$ python3 -q
>>> import numpy as np
>>> np.set_printoptions(suppress=True, linewidth=140)
>>> def rnd(a):
...     return np.round(a, 1) + 0
... 
>>> E = np.load("a.npy")
>>> print(E)
[[ 4.9 -3.   1. ]
 [ 4.9 -3.   1.1]
 [ 5.1 -3.   0.9]
 [ 5.  -3.1  1. ]
 [ 5.1 -3.   1.1]
 [ 4.7 -3.   1.1]
 [ 4.9 -3.1  1.1]
 [ 4.9 -2.9  1.2]
 [-3.1  0.  -3. ]
 [-3.1  0.  -3. ]
 [-3.1 -0.1 -3.1]
 [-3.   0.  -3.2]
 [-2.9  0.  -3. ]
 [-3.   0.  -3. ]
 [-2.9 -0.1 -3.1]
 [-2.9  0.1 -2.8]
 [-1.1 -1.  -5. ]
 [-1.  -1.1 -5. ]
 [-1.1 -0.8 -5. ]
 [-1.1 -1.  -4.9]
 [-0.9 -1.  -5.1]
 [-1.  -1.  -4.9]
 [-1.  -1.  -5.2]
 [-1.  -0.9 -5.1]]
>>> Z = E[[3, 23]].astype(float)
>>> for _ in range(6):
...     idx = np.linalg.norm(E[:, None] - Z, axis=-1).argmin(axis=1)
...     Z = np.array([E[idx == j].mean(axis=0) for j in range(2)])
... 
>>> print(idx)
[0 0 0 0 0 0 0 0 1 1 1 1 1 1 1 1 1 1 1 1 1 1 1 1]
>>> print(np.abs(Z[1] - Z[0]).argmax())
0
>>> print(rnd(Z[1] - Z[0]))
[-7.   2.5 -5.1]
>>> Ac = E - E.mean(axis=0)
>>> evecs = np.linalg.svd(Ac)[2][:2]
>>> Y = Ac - Ac @ evecs.T @ evecs
>>> print(np.linalg.norm(Y, axis=1).round(6).argmax())
18
>>> Y = np.c_[E[:, :2] @ np.array([[0, 1], [1, 2]]), np.array([0, 2, 2, 3, 3, 0, 0, 0, 1, 3, 0, 3, 2, 0, 2, 1, 1, 2, 1, 1, 0, 3, 2, 1])]
>>> print(rnd(Y))
[[-3.  -1.1  0. ]
 [-3.  -1.1  2. ]
 [-3.  -0.9  2. ]
 [-3.1 -1.2  3. ]
 [-3.  -0.9  3. ]
 [-3.  -1.3  0. ]
 [-3.1 -1.3  0. ]
 [-2.9 -0.9  0. ]
 [ 0.  -3.1  1. ]
 [ 0.  -3.1  3. ]
 [-0.1 -3.3  0. ]
 [ 0.  -3.   3. ]
 [ 0.  -2.9  2. ]
 [ 0.  -3.   0. ]
 [-0.1 -3.1  2. ]
 [ 0.1 -2.7  1. ]
 [-1.  -3.1  1. ]
 [-1.1 -3.2  2. ]
 [-0.8 -2.7  1. ]
 [-1.  -3.1  1. ]
 [-1.  -2.9  0. ]
 [-1.  -3.   3. ]
 [-1.  -3.   2. ]
 [-0.9 -2.8  1. ]]
>>> print(rnd(np.linalg.lstsq(E, Y[:, 0])[0]))
[0. 1. 0.]
>>> print(np.linalg.matrix_rank(np.c_[E, Y]))
4
>>> X = np.load("mat.npy")
>>> print(X)
[[ 0 -7  0]
 [ 7  0  0]
 [ 0  0  0]]
>>> print(X @ X)
[[-49   0   0]
 [  0 -49   0]
 [  0   0   0]]
>>> print((X != 0).astype(int))
[[0 1 0]
 [1 0 0]
 [0 0 0]]
>>> print(rnd(np.sort(np.linalg.eigvals(X).real)))
[0. 0. 0.]
